>>> import numpy as np
>>> np.set_printoptions(precision=3, suppress=True, linewidth=100)
>>> def rd(a):
...     return np.round(a, 3) + 0
... 
>>> E = np.load("a.npy")
>>> E
array([[  8.,   6., -12.],
       [  6.,   3.,  -8.],
       [-12.,  -8.,  15.]])
>>> w, V = np.linalg.eig(E)
>>> rd(w)
array([28., -1., -1.])
>>> rd(E @ V[:, 0] - w[0] * V[:, 0])
array([0., 0., 0.])
>>> rd(np.prod(w))
np.float64(28.0)
>>> rd(np.sort(np.linalg.eigvals(E @ E)))
array([  1.,   1., 784.])
>>> q = E.astype(float).copy()
>>> for j in range(3):
...     q[:, j] -= q[:, :j] @ (q[:, :j].T @ q[:, j])
...     q[:, j] /= np.linalg.norm(q[:, j])
... 
>>> rd(q)
array([[ 0.512,  0.573, -0.64 ],
       [ 0.384, -0.819, -0.426],
       [-0.768, -0.027, -0.64 ]])
>>> rng = np.random.default_rng(7692)
>>> A2 = E + rng.integers(-2, 3, (3, 1)) @ rng.integers(-2, 3, (1, 3))
>>> A2
array([[  8.,   8., -11.],
       [  6.,   1.,  -9.],
       [-12., -12.,  13.]])
>>> np.abs(A2 - E).sum(axis=1)
array([3., 3., 6.])
>>> np.linalg.matrix_rank(A2 - E, tol=1e-8)
np.int64(1)
>>> u = np.array([2, 0, 2])
>>> A2 = E + np.outer(u, np.eye(3)[0])
>>> A2
array([[ 10.,   6., -12.],
       [  6.,   3.,  -8.],
       [-10.,  -8.,  15.]])
>>> rd(np.linalg.det(A2) / np.linalg.det(E)), rd(1 + np.linalg.solve(E, u)[0])
(np.float64(-1.214), np.float64(-1.214))
>>> np.linalg.matrix_rank(np.linalg.inv(A2) - np.linalg.inv(E), tol=1e-8)
np.int64(1)
>>> Uu, sv, Vh = np.linalg.svd(E)
>>> rd(sv)
array([28.,  1.,  1.])
>>> np.argmax(sv[:-1] / (sv[1:] + 1e-6)) + 1
np.int64(1)
>>> A2 = Uu[:, :1] @ np.diag(sv[:1]) @ Vh[:1]
>>> rd(np.linalg.norm(E - A2) / np.linalg.norm(E))
np.float64(0.05)
>>> np.linalg.matrix_rank(A2)
np.int64(1)
>>> u = np.array([-1, 2, 2, 0])
>>> r1 = np.array([2, 1, -2, 6, -1])
>>> M = np.outer(u, r1)
>>> M
array([[-2, -1,  2, -6,  1],
       [ 4,  2, -4, 12, -2],
       [ 4,  2, -4, 12, -2],
       [ 0,  0,  0,  0,  0]])
>>> [round(float(x), 3) for x in np.linalg.svd(M, compute_uv=False)[:3]]
[20.347, 0.0, 0.0]
>>> np.argsort(-np.linalg.norm(M, axis=0).round(6), kind="stable")[:3]
array([3, 0, 2])
